>>> import numpy as np
>>> np.set_printoptions(precision=2, suppress=True, linewidth=120, legacy="1.25")
>>> m1 = np.load("layer1.npy")
>>> print(m1)
[[  0   0 -10   8]
 [  0   0  -2   6]
 [ -5   4   0   0]
 [ -1   3   0   0]]
>>> vec = np.array([0, 0, 2, 2])
>>> y = m1 @ vec
>>> print(y)
[-4  8  0  0]
>>> print(np.linalg.solve(m1, y))
[-0.  0.  2.  2.]
>>> P = np.triu(np.array([[-3, -1, 0, -3], [-1, 0, -3, -2], [1, -3, -1, 3], [-1, 0, 3, -1]]), 1) + np.eye(4)
>>> M2 = P @ m1 @ np.linalg.inv(P)
>>> print(np.round(np.poly(M2), 2) + 0)
[  1.   0. -52.   0. 484.]
>>> print(round(np.linalg.det(M2), 2))
484.0
>>> print(M2)
[[  3.  -6. -26.  77.]
 [ 17.  -1.  -5.  70.]
 [ -8.   5.  15. -59.]
 [ -1.   2.   6. -17.]]
>>> print(P @ m1 - m1 @ P)
[[  3.  -9.   2.  24.]
 [ 17. -18.   0.   6.]
 [ -3.   4.  12.  -7.]
 [  0.  -1.   9.   3.]]
>>> print(round(float(np.linalg.det(m1.T)), 2))
484.0
>>> print(np.round(np.poly(m1), 2) + 0)
[  1.   0. -52.   0. 484.]
>>> print(np.linalg.eigvals(m1))
[ 6.31  3.48 -6.31 -3.48]
>>> print(np.einsum("ii->", m1))
0
>>> vec = np.array([-5, 0, 0, -5])
>>> print(m1 * vec)
[[  0   0   0 -40]
 [  0   0   0 -30]
 [ 25   0   0   0]
 [  5   0   0   0]]
>>> print(np.sign((m1 @ vec).round(6)))
[-1 -1  1  1]
>>> print(m1 @ np.ones(4))
[-2.  4. -1.  2.]
>>> X = np.load("arr.npy")
>>> print(X)
[[ 3.05  0.   -2.  ]
 [ 1.   -2.95  0.  ]
 [ 3.    0.   -1.95]]
>>> M2 = np.linalg.inv(X)
>>> print(np.linalg.det(X) * M2)
[[ 5.75 -0.   -5.9 ]
 [ 1.95  0.05 -2.  ]
 [ 8.85 -0.   -9.  ]]
>>> print(np.round(np.linalg.slogdet(X)[0], 2))
-1.0
>>> print(np.round(np.linalg.det(X) * np.linalg.det(M2), 2))
1.0
>>> print(np.round(np.linalg.inv(M2), 2) + 0)
[[ 3.05  0.   -2.  ]
 [ 1.   -2.95  0.  ]
 [ 3.    0.   -1.95]]
>>> print(np.round(X @ M2, 2) + 0)
[[1. 0. 0.]
 [0. 1. 0.]
 [0. 0. 1.]]
>>> print(np.allclose(M2, X.T))
False
>>> print(np.round(np.linalg.det(X[::-1]), 2))
0.15
>>> print(np.poly(X))
[ 1.    1.85 -3.19  0.15]
>>> print(np.linalg.eigvals(X))
[-2.95  1.05  0.05]
>>> print(np.round(np.einsum("ij,ji->", X, X), 2))
9.81
>>> P = np.triu(np.array([[8, 2, 2], [-8, -1, -7], [3, -9, 7]]), 1) + np.eye(3)
>>> M2 = P @ X @ np.linalg.inv(P)
>>> print(P @ X - X @ P)
[[  8. -12. -10.]
 [-21.  -2.  -9.]
 [  0.  -6.  -6.]]
>>> print(M2)
[[  11.05  -28.   -224.  ]
 [ -20.     37.05  313.  ]
 [   3.     -6.    -49.95]]
>>> print(round(np.trace(M2), 2), round(np.trace(X), 2))
-1.85 -1.85
>>> A = np.loadtxt("run3.csv", delimiter=",")
>>> print(A)
[[-0.7   6.61 -3.  ]
 [-2.41  3.17 -3.  ]
 [-0.94  6.12 -3.  ]
 [-3.09  1.82 -3.  ]
 [-0.84  6.33 -3.  ]
 [-2.47  3.05 -3.  ]
 [-2.39  3.22 -3.  ]
 [-2.03  3.93 -3.  ]
 [-3.07  1.86 -3.  ]
 [-1.07  5.86 -3.  ]
 [ 0.48  8.97 -3.  ]]
>>> print(round(np.linalg.norm(A), 2))
20.76
>>> print(A.shape)
(11, 3)
>>> print(np.round(np.linalg.svd(A, compute_uv=False), 2) + 0)
[19.78  6.31  0.  ]
>>> print(A.mean(axis=0))
[-1.68  4.63 -3.  ]
>>> A[11]
Traceback (most recent call last):
  File "<python-input-46>", line 1, in <module>
    A[11]
    ~^^^^
IndexError: index 11 is out of bounds for axis 0 with size 11
>>> print(np.linalg.matrix_rank(A))
2
>>> print(np.round(np.linalg.norm(A, 2) / np.linalg.norm(A), 2))
0.95
>>> print(np.linalg.cond(A) > 100)
True
>>> left, s, VT = np.linalg.svd(A)
>>> V = VT[:(s > 1e-8).sum()]
>>> rng = np.random.default_rng(40970)
>>> vec = A[1] + 3 * A[0] + rng.integers(2) * np.eye(3)[1]
>>> print(vec)
[ -4.5  24.  -12. ]
>>> print(round(float(np.linalg.norm(vec - V.T @ V @ vec)), 2))
0.29
>>> print(np.diag(V.T @ V))
[0.67 0.92 0.41]
>>> left, s, VT = np.linalg.svd(A)
>>> print(np.argmax(s[:-1] / (s[1:] + 1e-6)) + 1)
2
>>> M2 = left[:, :2] @ np.diag(s[:2]) @ VT[:2]
>>> print(round(np.linalg.norm(A - M2, 2), 2), round(float(s[2]), 2))
0.0 0.0
>>> print(M2)
[[-0.7   6.61 -3.  ]
 [-2.41  3.17 -3.  ]
 [-0.94  6.12 -3.  ]
 [-3.09  1.82 -3.  ]
 [-0.84  6.33 -3.  ]
 [-2.47  3.05 -3.  ]
 [-2.39  3.22 -3.  ]
 [-2.03  3.93 -3.  ]
 [-3.07  1.86 -3.  ]
 [-1.07  5.86 -3.  ]
 [ 0.48  8.97 -3.  ]]
>>> print(np.round(np.linalg.norm(A - M2) / np.linalg.norm(A), 2))
0.0
>>> M2 = np.array([[5]])
>>> Z = np.array([[-3, 2, -5], [5, -1, -4], [-4, 4, -1]])
>>> mat = np.block([[M2, np.array([[0, 6, 4]])], [np.zeros((3, 1)), Z]])
>>> print(mat)
[[ 5.  0.  6.  4.]
 [ 0. -3.  2. -5.]
 [ 0.  5. -1. -4.]
 [ 0. -4.  4. -1.]]
>>> t3 = np.stack([mat, 2 * mat, mat[::-1]])
>>> print((t3 @ mat.T).shape)
(3, 4, 4)
>>> print(np.einsum("bij,cij->bc", t3, t3))
[[190. 380.  46.]
 [380. 760.  92.]
 [ 46.  92. 190.]]
>>> print(np.linalg.det(t3))
[ -445. -7120.  -445.]
>>> M2 = np.array([[0, 3, 3], [5, 4, 4]])
>>> Z = np.kron(M2, mat)
>>> print(round(np.linalg.norm(Z, 2), 2), round(np.linalg.norm(M2, 2) * np.linalg.norm(mat, 2), 2))
82.2 82.2
>>> F = np.array([[0.67, 0.33, 0.0], [0.25, 0.5, 0.25], [0.4, 0.2, 0.4]])
>>> t = np.radians(135)
>>> R = np.eye(3)
>>> R[0, 0] = R[2, 2] = np.cos(t)
>>> R[0, 2], R[2, 0] = -np.sin(t), np.sin(t)
>>> print(R)
[[-0.71  0.   -0.71]
 [ 0.    1.    0.  ]
 [ 0.71  0.   -0.71]]
>>> M2 = F @ R.T
>>> print(round(float(np.linalg.det(R)), 2), np.round(np.trace(R), 2))
1.0 -0.41
>>> Q, R = np.linalg.qr(F)
>>> print(Q.shape, R.shape)
(3, 3) (3, 3)
>>> print(Q)
[[-0.82  0.27 -0.51]
 [-0.31 -0.95 -0.01]
 [-0.49  0.15  0.86]]
>>> print(R)
[[-0.82 -0.52 -0.27]
 [ 0.   -0.36 -0.18]
 [ 0.    0.    0.34]]
>>> print(np.round(Q.T @ Q, 2) + 0)
[[1. 0. 0.]
 [0. 1. 0.]
 [0. 0. 1.]]
>>> print(np.trace(Q @ Q.T))
3.0
>>> r0 = np.array([-3, 1])
>>> print(np.convolve(A[6], r0))
[  7.17 -12.05  12.22  -3.  ]
>>> vec = np.array([-9, 6, 6])
>>> y = F @ vec
>>> print(y.round(2) + 0)
[-4.05  2.25  0.  ]
>>> print(np.round(np.linalg.solve(F, F[:, 1]), 2) + 0)
[0. 1. 0.]
>>> print(np.round(np.linalg.solve(F.T, F[2]), 2) + 0)
[0. 0. 1.]
>>> print(np.linalg.solve(F, y))
[-9.  6.  6.]
>>> E = np.array([[-0.4, 0.3, -1.4, 1.1],
...     [1.42, 0.19, -0.43, 1.81],
...     [1.5, 0.2, -0.4, 1.6]])
>>> print(round(np.linalg.norm(E, 2), 2))
3.38
>>> print(np.linalg.norm(E, axis=1).argmax())
1
>>> print(round(E[1] @ E[2], 2))
5.24
>>> print(np.linalg.norm(E, axis=1))
[1.85 2.35 2.24]
>>> print(round(float(np.linalg.norm(E) ** 2 / np.linalg.norm(E, 2) ** 2), 2))
1.22
>>> print(np.linalg.norm(E, axis=0))
[2.1  0.41 1.52 2.65]
>>> M2 = E / np.linalg.norm(E, axis=1, keepdims=True)
>>> G = M2 @ M2.T
>>> print(np.round(np.degrees(np.arccos(np.clip(G[0, 1], -1, 1))), 2))
61.35
>>> print(G)
[[1.   0.48 0.43]
 [0.48 1.   1.  ]
 [0.43 1.   1.  ]]
>>> print(G[0])
[1.   0.48 0.43]
>>> J = np.loadtxt("w.csv", delimiter=",")
>>> print(J)
[[ 3.78  3.44  3.84]
 [ 2.1   0.4  -0.3 ]
 [ 1.43  0.07  2.16]
 [-7.77 -1.36  0.36]
 [-0.02  0.67 -1.75]
 [ 1.4  -0.06  0.93]
 [-0.46 -0.67  0.73]
 [-1.99  0.07 -0.42]
 [ 1.5  -0.9  -2.78]
 [ 0.13 -1.28 -2.13]
 [-0.37 -1.14 -0.17]
 [ 1.51  2.63  3.  ]
 [ 1.04  0.77 -0.52]
 [ 0.12 -0.54  0.94]
 [-1.12 -0.26  1.26]
 [-3.96 -0.38  0.38]
 [ 0.02 -1.46 -1.19]
 [-1.53 -0.24  0.34]
 [ 4.41 -0.17  1.79]
 [ 1.07 -0.47 -1.45]
 [-3.05 -1.13 -0.75]
 [ 2.73 -0.1  -0.52]]
>>> vec = np.array([-2, 1, 2])
>>> y = J @ vec
>>> print(np.linalg.solve(J.T @ J, J.T @ y))
[-2.  1.  2.]
>>> print(np.round(np.linalg.pinv(J) @ J, 2) + 0)
[[1. 0. 0.]
 [0. 1. 0.]
 [0. 0. 1.]]
>>> y = y + 0.3 * rng.normal(size=22)
>>> print(y)
[ 3.78 -4.1   1.42 14.92 -2.37 -1.24  1.32  3.27 -9.43 -5.5  -0.45  5.79 -2.45  1.55  4.42  7.89 -3.57  4.13 -5.19
 -5.14  3.9  -6.63]
>>> b, *_ = np.linalg.lstsq(J, y)
>>> print(b.round())
[-2.  1.  2.]
>>> print([round(float(np.linalg.norm(np.linalg.solve(J.T @ J + lam * np.eye(3), J.T @ y))), 2) for lam in (0, 1, 10, 100)])
[2.97, 2.92, 2.58, 1.24]
>>> Xs = J - J.mean(axis=0)
>>> left, s, VT = np.linalg.svd(Xs, full_matrices=False)
>>> print(np.abs(VT[-1]))
[0.14 0.88 0.46]
>>> print(np.searchsorted(np.cumsum(s ** 2) / (s ** 2).sum(), 0.9) + 1)
2
>>> print(VT[0] * np.sign(VT[0, np.abs(VT[0]).argmax()]))
[0.93 0.27 0.23]
>>> print(np.round(Xs.mean(axis=0), 2) + 0)
[0. 0. 0.]
>>> print(np.abs(VT[0]).argmax())
0
>>> data = np.load("m.npy")
>>> print(data)
[[ 9 -3 -3]
 [-3  1  1]
 [-3  1  1]]
>>> left, s, VT = np.linalg.svd(data)
>>> V = VT[:(s > 1e-8).sum()]
>>> vec = data[1] + 5 * data[2] + rng.integers(2) * np.eye(3)[1]
>>> print(vec)
[-18.   7.   6.]
>>> print(np.linalg.matrix_rank(np.vstack([data, vec])))
2
>>> print(np.round(np.linalg.norm(vec - V.T @ V @ vec), 2))
0.95
>>> print(np.linalg.matrix_power(data, 4))
[[11979 -3993 -3993]
 [-3993  1331  1331]
 [-3993  1331  1331]]
>>> print((data + data.T) / 2)
[[ 9. -3. -3.]
 [-3.  1.  1.]
 [-3.  1.  1.]]
>>> print(np.round(np.sort(np.abs(np.linalg.eigvals(data))), 2) + 0)
[ 0.  0. 11.]
>>> evals, V = np.linalg.eigh(data)
>>> vec = np.array([2, 0, 1])
>>> print(V * np.maximum(evals, 0) @ V.T)
[[ 9. -3. -3.]
 [-3.  1.  1.]
 [-3.  1.  1.]]
>>> print(np.linalg.eigvalsh(data[1:, 1:]))
[0. 2.]
>>> print((np.sign(V[:, -1].round(6)) == np.sign(V[0, -1].round(6))).astype(int))
[1 0 0]
